% ipython --no-banner

In [1]: import numpy as np

In [2]: np.set_printoptions(precision=2, suppress=True, linewidth=160, legacy="1.25")

In [3]: out = np.array([[3, 1, 2, 0, 0, 2, 0, 4, 4],
   ...:     [4, 5, 0, 3, 2, 2, 2, 1, 2],
   ...:     [1, 1, 3, 4, 0, 4, 1, 5, 0],
   ...:     [1, 2, 0, 4, 2, 0, 1, 0, 5],
   ...:     [1, 3, 1, 4, 1, 4, 2, 3, 2],
   ...:     [1, 3, 4, 2, 2, 4, 4, 3, 3],
   ...:     [3, 1, 0, 4, 4, 0, 4, 0, 4],
   ...:     [3, 3, 4, 0, 3, 2, 4, 1, 0],
   ...:     [1, 5, 0, 4, 5, 3, 1, 1, 3]])

In [4]: out[-1] = out[0]

In [5]: F = out + 0.3 * np.eye(9)

In [6]: F
Out[6]: 
array([[3.3, 1. , 2. , 0. , 0. , 2. , 0. , 4. , 4. ],
       [4. , 5.3, 0. , 3. , 2. , 2. , 2. , 1. , 2. ],
       [1. , 1. , 3.3, 4. , 0. , 4. , 1. , 5. , 0. ],
       [1. , 2. , 0. , 4.3, 2. , 0. , 1. , 0. , 5. ],
       [1. , 3. , 1. , 4. , 1.3, 4. , 2. , 3. , 2. ],
       [1. , 3. , 4. , 2. , 2. , 4.3, 4. , 3. , 3. ],
       [3. , 1. , 0. , 4. , 4. , 0. , 4.3, 0. , 4. ],
       [3. , 3. , 4. , 0. , 3. , 2. , 4. , 1.3, 0. ],
       [3. , 1. , 2. , 0. , 0. , 2. , 0. , 4. , 4.3]])

In [7]: out = np.linalg.inv(F)

In [8]: print(np.allclose(out, F.T))
False

In [9]: print(round(np.linalg.det(F) * np.linalg.det(out), 2))
1.0

In [10]: np.round(np.linalg.inv(out), 2) + 0
Out[10]: 
array([[3.3, 1. , 2. , 0. , 0. , 2. , 0. , 4. , 4. ],
       [4. , 5.3, 0. , 3. , 2. , 2. , 2. , 1. , 2. ],
       [1. , 1. , 3.3, 4. , 0. , 4. , 1. , 5. , 0. ],
       [1. , 2. , 0. , 4.3, 2. , 0. , 1. , 0. , 5. ],
       [1. , 3. , 1. , 4. , 1.3, 4. , 2. , 3. , 2. ],
       [1. , 3. , 4. , 2. , 2. , 4.3, 4. , 3. , 3. ],
       [3. , 1. , 0. , 4. , 4. , 0. , 4.3, 0. , 4. ],
       [3. , 3. , 4. , 0. , 3. , 2. , 4. , 1.3, 0. ],
       [3. , 1. , 2. , 0. , 0. , 2. , 0. , 4. , 4.3]])

In [11]: (np.abs(out) > 1e-9).astype(int)
Out[11]: 
array([[1, 1, 1, 1, 1, 1, 1, 1, 1],
       [1, 1, 1, 1, 1, 1, 1, 1, 1],
       [1, 1, 1, 1, 1, 1, 1, 1, 1],
       [1, 1, 1, 1, 1, 1, 1, 1, 1],
       [1, 1, 1, 1, 1, 1, 1, 1, 1],
       [1, 1, 1, 1, 1, 1, 1, 1, 1],
       [1, 1, 1, 1, 1, 1, 1, 1, 1],
       [1, 1, 1, 1, 1, 1, 1, 1, 1],
       [1, 1, 1, 1, 1, 1, 1, 1, 1]])

In [12]: np.round(F @ out, 2) + 0
Out[12]: 
array([[1., 0., 0., 0., 0., 0., 0., 0., 0.],
       [0., 1., 0., 0., 0., 0., 0., 0., 0.],
       [0., 0., 1., 0., 0., 0., 0., 0., 0.],
       [0., 0., 0., 1., 0., 0., 0., 0., 0.],
       [0., 0., 0., 0., 1., 0., 0., 0., 0.],
       [0., 0., 0., 0., 0., 1., 0., 0., 0.],
       [0., 0., 0., 0., 0., 0., 1., 0., 0.],
       [0., 0., 0., 0., 0., 0., 0., 1., 0.],
       [0., 0., 0., 0., 0., 0., 0., 0., 1.]])

In [13]: out = F / np.sqrt((F ** 2).mean(axis=1, keepdims=True))

In [14]: np.linalg.norm(out, axis=1)
Out[14]: array([3., 3., 3., 3., 3., 3., 3., 3., 3.])

In [15]: O, vecs = np.linalg.qr(F[:, :3])[0], np.linalg.qr(F[:, 3:])[0]

In [16]: s = np.linalg.svd(O.T @ vecs, compute_uv=False)

In [17]: (s > 0.9).sum()
Out[17]: 2

In [18]: s
Out[18]: array([1.  , 0.98, 0.8 ])

In [19]: vec = np.array([3, 2, -3, 3, -2, -5, 4, 2, 1])

In [20]: rhs = F @ vec

In [21]: rhs
Out[21]: array([ 7.9, 29.6,  1.1, 24.9, 11.4,  2.5, 36.2,  5.6,  7.3])

In [22]: np.round(np.linalg.solve(F.T, F[5]), 2) + 0
Out[22]: array([0., 0., 0., 0., 0., 1., 0., 0., 0.])

In [23]: np.linalg.solve(F, 5 * rhs)
Out[23]: array([ 15.,  10., -15.,  15., -10., -25.,  20.,  10.,   5.])

In [24]: print(np.linalg.solve(F, rhs))
[ 3.  2. -3.  3. -2. -5.  4.  2.  1.]

In [25]: out = np.array([[0, 2],
    ...:     [4, 2],
    ...:     [-5, 4],
    ...:     [3, -2],
    ...:     [-4, 1],
    ...:     [-3, 4],
    ...:     [3, -2],
    ...:     [-2, 4],
    ...:     [0, 4]])

In [26]: out @ F
ValueError: matmul: Input operand 1 has a mismatch in its core dimension 0, with gufunc signature (n?,k),(k,m?)->(n?,m?) (size 9 is different from 2)


In [27]: np.linalg.matrix_rank(F @ out)
Out[27]: 2

In [28]: np.vstack([F, out.T]).shape
Out[28]: (11, 9)

In [29]: np.einsum("ij->j", F)
Out[29]: array([20.3, 20.3, 16.3, 21.3, 14.3, 20.3, 18.3, 21.3, 24.3])

In [30]: M = np.array([[-3, 0, 0, 0, 0, 0, 0, 0],
    ...:     [0, 2, 3, 0, -1, 0, 0, 0],
    ...:     [0, 0, 1, 3, 1, 0, 1, 0],
    ...:     [0, -1, 3, -3, -3, 0, -1, 0],
    ...:     [0, -2, -3, 3, -2, 0, 2, 0],
    ...:     [0, 0, 0, 0, 0, 2, 0, 0],
    ...:     [0, -1, -2, -2, -3, 0, -3, 0],
    ...:     [-3, 0, 0, 0, 0, 2, 0, 1]])

In [31]: print((M != 0).astype(int))
[[1 0 0 0 0 0 0 0]
 [0 1 1 0 1 0 0 0]
 [0 0 1 1 1 0 1 0]
 [0 1 1 1 1 0 1 0]
 [0 1 1 1 1 0 1 0]
 [0 0 0 0 0 1 0 0]
 [0 1 1 1 1 0 1 0]
 [1 0 0 0 0 1 0 1]]

In [32]: print(np.flatnonzero(np.linalg.matrix_power((M != 0) + (M.T != 0) + np.eye(8), 8)[1]))
[1 2 3 4 6]

In [33]: U, s, vt = np.linalg.svd(M, full_matrices=False)

In [34]: np.round(U.T @ M @ vt.T, 2) + 0
Out[34]: 
array([[7.38, 0.  , 0.  , 0.  , 0.  , 0.  , 0.  , 0.  ],
       [0.  , 6.13, 0.  , 0.  , 0.  , 0.  , 0.  , 0.  ],
       [0.  , 0.  , 4.63, 0.  , 0.  , 0.  , 0.  , 0.  ],
       [0.  , 0.  , 0.  , 3.79, 0.  , 0.  , 0.  , 0.  ],
       [0.  , 0.  , 0.  , 0.  , 2.29, 0.  , 0.  , 0.  ],
       [0.  , 0.  , 0.  , 0.  , 0.  , 1.98, 0.  , 0.  ],
       [0.  , 0.  , 0.  , 0.  , 0.  , 0.  , 1.28, 0.  ],
       [0.  , 0.  , 0.  , 0.  , 0.  , 0.  , 0.  , 0.57]])

In [35]: np.cumsum(s ** 2) / np.sum(s ** 2)
Out[35]: array([0.39, 0.66, 0.82, 0.92, 0.96, 0.99, 1.  , 1.  ])

In [36]: s / s[0]
Out[36]: array([1.  , 0.83, 0.63, 0.51, 0.31, 0.27, 0.17, 0.08])

In [37]: np.allclose(U * s @ vt, M)
Out[37]: True

In [38]: print(round(float(np.sqrt((s ** 2).sum())), 2), np.round(np.linalg.norm(M), 2))
11.79 11.79

In [39]: s
Out[39]: array([7.38, 6.13, 4.63, 3.79, 2.29, 1.98, 1.28, 0.57])

In [40]: U.shape, s.shape, vt.shape
Out[40]: ((8, 8), (8,), (8, 8))

In [41]: np.round(U.T @ U, 2) + 0
Out[41]: 
array([[1., 0., 0., 0., 0., 0., 0., 0.],
       [0., 1., 0., 0., 0., 0., 0., 0.],
       [0., 0., 1., 0., 0., 0., 0., 0.],
       [0., 0., 0., 1., 0., 0., 0., 0.],
       [0., 0., 0., 0., 1., 0., 0., 0.],
       [0., 0., 0., 0., 0., 1., 0., 0.],
       [0., 0., 0., 0., 0., 0., 1., 0.],
       [0., 0., 0., 0., 0., 0., 0., 1.]])
